% ipython --no-banner

In [1]: import numpy as np

In [2]: np.set_printoptions(suppress=True, linewidth=100)

In [3]: def tidy(a):
   ...:     return np.round(a, 2) + 0
   ...: 

In [4]: feats = np.load("x.npy")

In [5]: feats
Out[5]: 
array([[ 3,  3,  3,  3,  3,  3,  3,  3,  3],
       [ 3,  6,  6,  6,  6,  6,  6,  6,  6],
       [ 3,  6,  9,  9,  9,  9,  9,  9,  9],
       [ 3,  6,  9, 12, 12, 12, 12, 12, 12],
       [ 3,  6,  9, 12, 15, 15, 15, 15, 15],
       [ 3,  6,  9, 12, 15, 18, 18, 18, 18],
       [ 3,  6,  9, 12, 15, 18, 21, 21, 21],
       [ 3,  6,  9, 12, 15, 18, 21, 24, 24],
       [ 3,  6,  9, 12, 15, 18, 21, 24, 27]])

In [6]: # equal to its transpose

In [7]: vals, V = np.linalg.eigh(feats)

In [8]: vec = np.array([-6, -8, 1, -5, 9, -7, -9, -7, -8])

In [9]: print(vec @ feats @ vec / (vec @ vec), tidy(vals[0]), tidy(vals[-1]))
43.14 0.77 109.98

In [10]: tidy(np.linalg.eigvalsh(feats[1:, 1:]))
Out[10]: array([  0.78,   0.87,   1.07,   1.44,   2.24,   4.28,  11.95, 109.37])

In [11]: print(vec @ feats @ vec)
19413

In [12]: u, v = feats[5], feats[2]

In [13]: u @ v
Out[13]: np.int64(1017)

In [14]: u @ u
Out[14]: np.int64(1791)

In [15]: p = (u @ v) / (u @ u) * u

In [16]: tidy(np.linalg.norm(u + v) ** 2 + np.linalg.norm(u - v) ** 2)
Out[16]: np.float64(4806.0)
